$ ipython --no-banner

In [1]: import numpy as np

In [2]: import numpy.linalg as la

In [3]: np.set_printoptions(suppress=True, linewidth=200)

In [4]: def rd(a):
   ...:     return np.round(a, 2) + 0
   ...: 

In [5]: K = np.array([[0.0, -1.3, 1.5],
   ...:     [0.4, -1.2, 0.7],
   ...:     [-0.7, -0.5, 1.1],
   ...:     [0.2, 0.8, 0.5]])

In [6]: rng = np.random.default_rng(2762)

In [7]: K[2] = K[1] + 0.02 * rng.normal(size=3)

In [8]: rd(K)
Out[8]: 
array([[ 0.  , -1.3 ,  1.5 ],
       [ 0.4 , -1.2 ,  0.7 ],
       [ 0.42, -1.16,  0.7 ],
       [ 0.2 ,  0.8 ,  0.5 ]])

In [9]: Q = K.astype(float).copy()

In [10]: for j in range(3):
    ...:     Q[:, j] -= Q[:, :j] @ (Q[:, :j].T @ Q[:, j])
    ...:     Q[:, j] /= la.norm(Q[:, j])
    ...: 

In [11]: rd(Q.T @ K)
Out[11]: 
array([[ 0.62, -1.32,  1.1 ],
       [ 0.  ,  1.84, -0.95],
       [ 0.  ,  0.  ,  1.17]])

In [12]: rd(Q)
Out[12]: 
array([[ 0.  , -0.71,  0.71],
       [ 0.65, -0.19, -0.16],
       [ 0.69, -0.14, -0.16],
       [ 0.32,  0.67,  0.67]])

In [13]: x = np.array([1, 4, 4])

In [14]: rhs = K @ x

In [15]: rd(la.pinv(K) @ K)
Out[15]: 
array([[1., 0., 0.],
       [0., 1., 0.],
       [0., 0., 1.]])

In [16]: rd(rhs)
Out[16]: array([ 0.8 , -1.6 , -1.43,  5.4 ])

In [17]: rhs = rhs + 0.1 * rng.normal(size=4)

In [18]: rd(rhs)
Out[18]: array([ 0.82, -1.62, -1.37,  5.57])

In [19]: b, *_ = la.lstsq(K, rhs)

In [20]: b.round()
Out[20]: array([1., 4., 4.])

In [21]: rd(b)
Out[21]: array([1.18, 4.1 , 4.1 ])

In [22]: out = np.c_[K[:, :1] @ np.array([[-3]]), np.array([0, 2, -2, 2])]

In [23]: rd(out)
Out[23]: 
array([[ 0.  ,  0.  ],
       [-1.2 ,  2.  ],
       [-1.27, -2.  ],
       [-0.6 ,  2.  ]])

In [24]: la.matrix_rank(np.c_[K, out])
Out[24]: np.int64(4)

In [25]: rd(la.norm(out - K @ la.lstsq(K, out)[0], axis=0))
Out[25]: array([0.  , 2.89])

In [26]: rd(la.norm(la.qr(K)[0].T @ out, axis=0) ** 2 / ((out ** 2).sum(axis=0) + 1e-12))
Out[26]: array([1. , 0.3])

In [27]: rd(la.norm(K, "nuc"))
Out[27]: np.float64(4.26)

In [28]: rd(la.norm(K, axis=1))
Out[28]: array([1.98, 1.45, 1.42, 0.96])

In [29]: rd(la.norm(K) ** 2 / la.norm(K, 2) ** 2)
Out[29]: np.float64(1.16)

In [30]: F = np.load("mat.npy")

In [31]: F
Out[31]: 
array([[-3,  5, -2],
       [-2, -3,  5],
       [ 5, -2, -3]])

In [32]: x = np.array([0, 0, 1])

In [33]: F @ x
Out[33]: array([-2,  5, -3])

In [34]: (F * x).sum(axis=1)
Out[34]: array([-2,  5, -3])

In [35]: np.sign((F @ x).round(6))
Out[35]: array([-1,  1, -1])

In [36]: F @ (2 * x)
Out[36]: array([-4, 10, -6])

In [37]: la.norm(F @ x) <= la.norm(F, 2) * la.norm(x) + 1e-9
Out[37]: np.True_

In [38]: F @ np.eye(3)[0]
Out[38]: array([-3., -2.,  5.])

In [39]: F @ np.ones(3)
Out[39]: array([0., 0., 0.])

In [40]: out = np.array([[0, 3], [3, 1]])

In [41]: C = np.kron(out, F)

In [42]: la.matrix_rank(C)
Out[42]: np.int64(4)

In [43]: C
Out[43]: 
array([[ 0,  0,  0, -9, 15, -6],
       [ 0,  0,  0, -6, -9, 15],
       [ 0,  0,  0, 15, -6, -9],
       [-9, 15, -6, -3,  5, -2],
       [-6, -9, 15, -2, -3,  5],
       [15, -6, -9,  5, -2, -3]])

In [44]: W1 = np.array([[0, 0, 1, 1, 2, 1], [0, 3, 3, 0, 3, 3], [3, 3, 2, 0, 2, 0]])

In [45]: b = np.array([2, 5, 4, 1, 2, 4])

In [46]: hid = np.maximum(K @ W1 + b, 0)

In [47]: (hid > 0).astype(int)
Out[47]: 
array([[1, 1, 1, 1, 1, 1],
       [1, 1, 1, 1, 1, 1],
       [1, 1, 1, 1, 1, 1],
       [1, 1, 1, 1, 1, 1]])

In [48]: C = np.array([[-1, 1], [2, -1], [-3, -3], [1, 2], [3, -1], [1, 1]])

In [49]: (hid @ C).round(6).argmax(axis=1)
Out[49]: array([0, 0, 0, 0])

In [50]: rd(hid @ C)
Out[50]: 
array([[ -0.2 ,  -7.4 ],
       [  0.3 ,  -3.  ],
       [  0.75,  -3.48],
       [ 16.7 , -25.  ]])

In [51]: r = la.matrix_rank(F)

In [52]: r
Out[52]: np.int64(2)

In [53]: N = la.svd(F)[2][r:].T

In [54]: rd(N @ N.T)
Out[54]: 
array([[0.33, 0.33, 0.33],
       [0.33, 0.33, 0.33],
       [0.33, 0.33, 0.33]])

In [55]: [int(la.matrix_rank(np.delete(F, i, axis=0))) for i in range(3)]
Out[55]: [2, 2, 2]

In [56]: rd(N[:, 0] / N[np.abs(N[:, 0]).round(6).argmax(), 0])
Out[56]: array([1., 1., 1.])

In [57]: N.shape
Out[57]: (3, 1)

In [58]: np.allclose(F @ N, 0)
Out[58]: True

In [59]: rd(F @ N)
Out[59]: 
array([[0.],
       [0.],
       [0.]])

In [60]: [int(la.matrix_rank(F[:i])) for i in range(1, len(F) + 1)]
Out[60]: [1, 2, 2]

In [61]: r0 = np.array([3, 0, 3, -5])

In [62]: r1 = np.array([1, 1, 1])

In [63]: m1 = np.outer(r0, r1)

In [64]: m1
Out[64]: 
array([[ 3,  3,  3],
       [ 0,  0,  0],
       [ 3,  3,  3],
       [-5, -5, -5]])

In [65]: la.lstsq(m1[:-1].T, m1[-1])[2]
Out[65]: np.int32(1)

In [66]: np.abs(np.diag(la.qr(m1)[1])) > 1e-9
Out[66]: array([ True, False, False])

In [67]: rd(np.trace(la.pinv(m1) @ m1))
Out[67]: np.float64(1.0)

In [68]: rd(m1 @ la.pinv(m1) @ m1)
Out[68]: 
array([[ 3.,  3.,  3.],
       [ 0.,  0.,  0.],
       [ 3.,  3.,  3.],
       [-5., -5., -5.]])

In [69]: U, sv, VT = la.svd(m1)

In [70]: vecs = VT[:(sv > 1e-8).sum()]

In [71]: x = m1[2] + -3 * m1[1] + rng.integers(2) * np.eye(3)[1]

In [72]: x
Out[72]: array([3., 3., 3.])

In [73]: la.matrix_rank(np.vstack([m1, x]))
Out[73]: np.int64(1)

In [74]: rd(np.diag(vecs.T @ vecs))
Out[74]: array([0.33, 0.33, 0.33])

In [75]: rd(vecs.T @ vecs)
Out[75]: 
array([[0.33, 0.33, 0.33],
       [0.33, 0.33, 0.33],
       [0.33, 0.33, 0.33]])

In [76]: np.allclose(vecs.T @ vecs @ x, x)
Out[76]: True

In [77]: rd(la.norm(x - vecs.T @ vecs @ x))
Out[77]: np.float64(0.0)

In [78]: out = np.array([[5, 5, 2, 2], [0, 4, 5, 3], [3, 3, 5, 0], [3, 1, 1, 3]])

In [79]: A = np.tril(out)

In [80]: A
Out[80]: 
array([[5, 0, 0, 0],
       [0, 4, 0, 0],
       [3, 3, 5, 0],
       [3, 1, 1, 3]])

In [81]: rd(la.norm(K))
Out[81]: np.float64(3.0)

In [82]: rd(K - K[0])
Out[82]: 
array([[ 0.  ,  0.  ,  0.  ],
       [ 0.4 ,  0.1 , -0.8 ],
       [ 0.42,  0.14, -0.8 ],
       [ 0.2 ,  2.1 , -1.  ]])

In [83]: rd(K.sum(axis=0))
Out[83]: array([ 1.02, -2.86,  3.4 ])

In [84]: rd(np.diff(K, axis=0))
Out[84]: 
array([[ 0.4 ,  0.1 , -0.8 ],
       [ 0.02,  0.04,  0.  ],
       [-0.22,  1.96, -0.2 ]])

In [85]: np.unravel_index(np.abs(K).argmax(), K.shape)
Out[85]: (np.int64(0), np.int64(2))

In [86]: np.prod(np.diag(A)), rd(la.det(A))
Out[86]: (np.int64(300), np.float64(300.0))

In [87]: rd(np.sort(la.eigvals(A)))
Out[87]: array([3., 4., 5., 5.])

In [88]: la.matrix_power(A - np.diag(np.diag(A)), 4)
Out[88]: 
array([[0, 0, 0, 0],
       [0, 0, 0, 0],
       [0, 0, 0, 0],
       [0, 0, 0, 0]])

In [89]: la.matrix_rank(A - A[0, 0] * np.eye(4))
Out[89]: np.int64(3)

In [90]: X = np.array([[-0.1, -0.9, 0.8],
    ...:     [-1.5, -1.4, 0.9],
    ...:     [0.7, -0.5, -0.9],
    ...:     [-1.2, 1.4, -1.7]])

In [91]: r0, r1 = X[0], X[1]

In [92]: r0 @ r0
Out[92]: np.float64(1.46)

In [93]: r0 @ r1
Out[93]: np.float64(2.13)

In [94]: pr = (r0 @ r1) / (r0 @ r0) * r0

In [95]: la.matrix_rank(np.outer(r0, r1))
Out[95]: np.int64(1)

In [96]: rd(pr)
Out[96]: array([-0.15, -1.31,  1.17])

In [97]: rd(r1 - pr)
Out[97]: array([-1.35, -0.09, -0.27])

In [98]: rd(np.outer(r0, r1))
Out[98]: 
array([[ 0.15,  0.14, -0.09],
       [ 1.35,  1.26, -0.81],
       [-1.2 , -1.12,  0.72]])

In [99]: t = np.radians(90)

In [100]: R = np.eye(3)

In [101]: R[1, 1] = R[0, 0] = np.cos(t)

In [102]: R[1, 0], R[0, 1] = -np.sin(t), np.sin(t)

In [103]: rd(R)
Out[103]: 
array([[ 0.,  1.,  0.],
       [-1.,  0.,  0.],
       [ 0.,  0.,  1.]])

In [104]: out = X @ R.T

In [105]: rd(np.abs(out - X).max(axis=0))
Out[105]: array([2.6, 2.9, 0. ])

In [106]: out = np.array([[3, 1, 0], [2, 3, 1], [0, 1, 1]])

In [107]: rd(np.einsum("ik,kj->ij", X, out))
Out[107]: 
array([[-2.1, -2. , -0.1],
       [-7.3, -4.8, -0.5],
       [ 1.1, -1.7, -1.4],
       [-0.8,  1.3, -0.3]])

In [108]: la.matrix_rank(X @ out)
Out[108]: np.int64(3)

In [109]: np.einsum("ij,ij->i", X, X)
Out[109]: array([1.46, 5.02, 1.55, 6.29])

In [110]: rd(out.T @ X.T)
Out[110]: 
array([[-2.1, -7.3,  1.1, -0.8],
       [-2. , -4.8, -1.7,  1.3],
       [-0.1, -0.5, -1.4, -0.3]])

In [111]: x = np.array([-2, 2, 2])

In [112]: rhs = X @ x

In [113]: rd(la.lstsq(X, rhs)[0])
Out[113]: array([-2.,  2.,  2.])

In [114]: rd(la.solve(X.T @ X, X.T @ rhs))
Out[114]: array([-2.,  2.,  2.])

In [115]: rd(la.pinv(X) @ X)
Out[115]: 
array([[1., 0., 0.],
       [0., 1., 0.],
       [0., 0., 1.]])

In [116]: rhs = rhs + 0.02 * rng.normal(size=4)

In [117]: rd(rhs)
Out[117]: array([ 0.  ,  1.98, -4.21,  1.77])

In [118]: b, *_ = la.lstsq(X, rhs)

In [119]: [round(float(la.norm(la.solve(X.T @ X + lam * np.eye(3), X.T @ rhs))), 2) for lam in (0, 1, 10, 100)]
Out[119]: [3.47, 2.18, 0.63, 0.08]

In [120]: rd(la.norm(rhs - X @ b))
Out[120]: np.float64(0.0)

In [121]: rd(X.T @ (rhs - X @ b))
Out[121]: array([0., 0., 0.])

In [122]: rd(b)
Out[122]: array([-1.99,  2.01,  2.02])

In [123]: b.round()
Out[123]: array([-2.,  2.,  2.])

In [124]: rd(la.norm(X, axis=1))
Out[124]: array([1.21, 2.24, 1.24, 2.51])

In [125]: rd(la.norm(X, 2))
Out[125]: np.float64(3.0)

In [126]: rd(la.norm(X, 1)), rd(la.norm(X, np.inf))
Out[126]: (np.float64(4.3), np.float64(4.3))

In [127]: X[1] @ X[0]
Out[127]: np.float64(2.13)

In [128]: rd(la.norm(X, "nuc"))
Out[128]: np.float64(6.12)

In [129]: W0 = np.load("run13.npy")

In [130]: W0
Out[130]: 
array([[ 1,  3,  9, -3],
       [ 0,  2,  6,  3],
       [ 2, -1, -3,  1]])

In [131]: C2 = W0.T @ W0

In [132]: rd(la.svd(W0, compute_uv=False) ** 2)
Out[132]: array([141.39,  17.73,   4.89])

In [133]: rd(la.eigvalsh(C2)[::-1])
Out[133]: array([141.39,  17.73,   4.89,   0.  ])

In [134]: x = np.array([-2, 1, -2, -2])

In [135]: np.sign((W0 @ x).round(6))
Out[135]: array([-1, -1, -1])

In [136]: x @ W0
Traceback (most recent call last):
  Cell In[136], line 1
    x @ W0
ValueError: matmul: Input operand 1 has a mismatch in its core dimension 0, with gufunc signature (n?,k),(k,m?)->(n?,m?) (size 3 is different from 4)


In [137]: r0 = np.array([0, 1])

In [138]: np.cross(W0[0, :3], W0[2, :3])
Out[138]: array([ 0, 21, -7])

In [139]: np.polyval(r0, W0[0])
Out[139]: array([1, 1, 1, 1])

In [140]: np.convolve(W0[0], r0)
Out[140]: array([ 0,  1,  3,  9, -3])

In [141]: t = rng.uniform(0, 2 * np.pi, 19)

In [142]: Q, _ = la.qr(np.array([[-0.2, 0.5], [-1.0, 1.2], [0.6, 2.2]]))

In [143]: M = 5 * np.c_[np.cos(t), np.sin(t)] @ Q.T

In [144]: rd(M)
Out[144]: 
array([[ 0.01, -1.6 ,  4.74],
       [-0.98, -4.53,  1.87],
       [ 1.18,  3.44,  3.43],
       [-1.26, -4.03, -2.68],
       [-0.3 , -2.68,  4.21],
       [-0.72, -1.13, -4.82],
       [ 1.21,  4.85, -0.2 ],
       [-1.22, -3.72, -3.11],
       [-1.29, -4.38, -2.03],
       [-1.26, -4.01, -2.7 ],
       [-0.24, -2.47,  4.34],
       [ 0.34,  2.8 , -4.13],
       [-0.93, -4.42,  2.14],
       [ 0.33,  2.75, -4.16],
       [-0.34, -2.8 ,  4.13],
       [ 0.88,  4.3 , -2.4 ],
       [-1.09, -2.95, -3.89],
       [-1.02, -2.54, -4.19],
       [ 0.51,  3.31, -3.71]])

In [145]: U, sv, VT = la.svd(M)

In [146]: np.argmax(sv[:-1] / (sv[1:] + 1e-6)) + 1
Out[146]: np.int64(2)

In [147]: rd(sv)
Out[147]: array([16.05, 14.75,  0.  ])

In [148]: out = U[:, :2] @ np.diag(sv[:2]) @ VT[:2]

In [149]: rd(np.abs(M - out).max())
Out[149]: np.float64(0.0)

In [150]: rd(out)
Out[150]: 
array([[ 0.01, -1.6 ,  4.74],
       [-0.98, -4.53,  1.87],
       [ 1.18,  3.44,  3.43],
       [-1.26, -4.03, -2.68],
       [-0.3 , -2.68,  4.21],
       [-0.72, -1.13, -4.82],
       [ 1.21,  4.85, -0.2 ],
       [-1.22, -3.72, -3.11],
       [-1.29, -4.38, -2.03],
       [-1.26, -4.01, -2.7 ],
       [-0.24, -2.47,  4.34],
       [ 0.34,  2.8 , -4.13],
       [-0.93, -4.42,  2.14],
       [ 0.33,  2.75, -4.16],
       [-0.34, -2.8 ,  4.13],
       [ 0.88,  4.3 , -2.4 ],
       [-1.09, -2.95, -3.89],
       [-1.02, -2.54, -4.19],
       [ 0.51,  3.31, -3.71]])

In [151]: la.matrix_rank(M, rtol=0.05)
Out[151]: np.int64(2)

In [152]: U, sv, VT = la.svd(M, full_matrices=False)

In [153]: rd(U.T @ U)
Out[153]: 
array([[1., 0., 0.],
       [0., 1., 0.],
       [0., 0., 1.]])

In [154]: (sv > 1e-8).sum()
Out[154]: np.int64(2)

In [155]: np.allclose(U * sv @ VT, M)
Out[155]: True

In [156]: rd(U.T @ M @ VT.T)
Out[156]: 
array([[16.05,  0.  ,  0.  ],
       [ 0.  , 14.75,  0.  ],
       [ 0.  ,  0.  ,  0.  ]])

In [157]: rd(sv / sv[0])
Out[157]: array([1.  , 0.92, 0.  ])

In [158]: U, sv, VT = la.svd(M)

In [159]: vecs = VT[:(sv > 1e-8).sum()]

In [160]: x = M[18] + 3 * M[0] + rng.integers(2) * np.eye(3)[2]

In [161]: rd(x)
Out[161]: array([ 0.55, -1.5 , 10.5 ])

In [162]: rd(np.diag(vecs.T @ vecs))
Out[162]: array([0.07, 0.94, 0.99])

In [163]: rd(vecs.T @ vecs)
Out[163]: 
array([[ 0.07,  0.24,  0.08],
       [ 0.24,  0.94, -0.02],
       [ 0.08, -0.02,  0.99]])

In [164]: la.matrix_rank(np.vstack([M, x]))
Out[164]: np.int64(2)

In [165]: la.lstsq(M[:-1].T, M[-1])[2]
Out[165]: np.int32(2)

In [166]: np.abs(np.diag(la.qr(M)[1])) > 1e-9
Out[166]: array([ True,  True, False])

In [167]: np.allclose(M[:-1].T @ la.lstsq(M[:-1].T, M[-1])[0], M[-1])
Out[167]: True

In [168]: np.unique(M.round(6), axis=0).shape
Out[168]: (19, 3)

In [169]: t = np.radians(30)

In [170]: R = np.eye(3)

In [171]: R[2, 2] = R[0, 0] = np.cos(t)

In [172]: R[2, 0], R[0, 2] = -np.sin(t), np.sin(t)

In [173]: rd(R)
Out[173]: 
array([[ 0.87,  0.  ,  0.5 ],
       [ 0.  ,  1.  ,  0.  ],
       [-0.5 ,  0.  ,  0.87]])

In [174]: out = M @ R.T

In [175]: np.allclose(la.norm(M, axis=1), la.norm(out, axis=1))
Out[175]: True

In [176]: np.allclose(M @ M.T, out @ out.T)
Out[176]: True

In [177]: rd(np.abs(out - M).max(axis=0))
Out[177]: array([2.37, 0.  , 1.07])

In [178]: rd(la.det(R)), rd(np.trace(R))
Out[178]: (np.float64(1.0), np.float64(2.73))
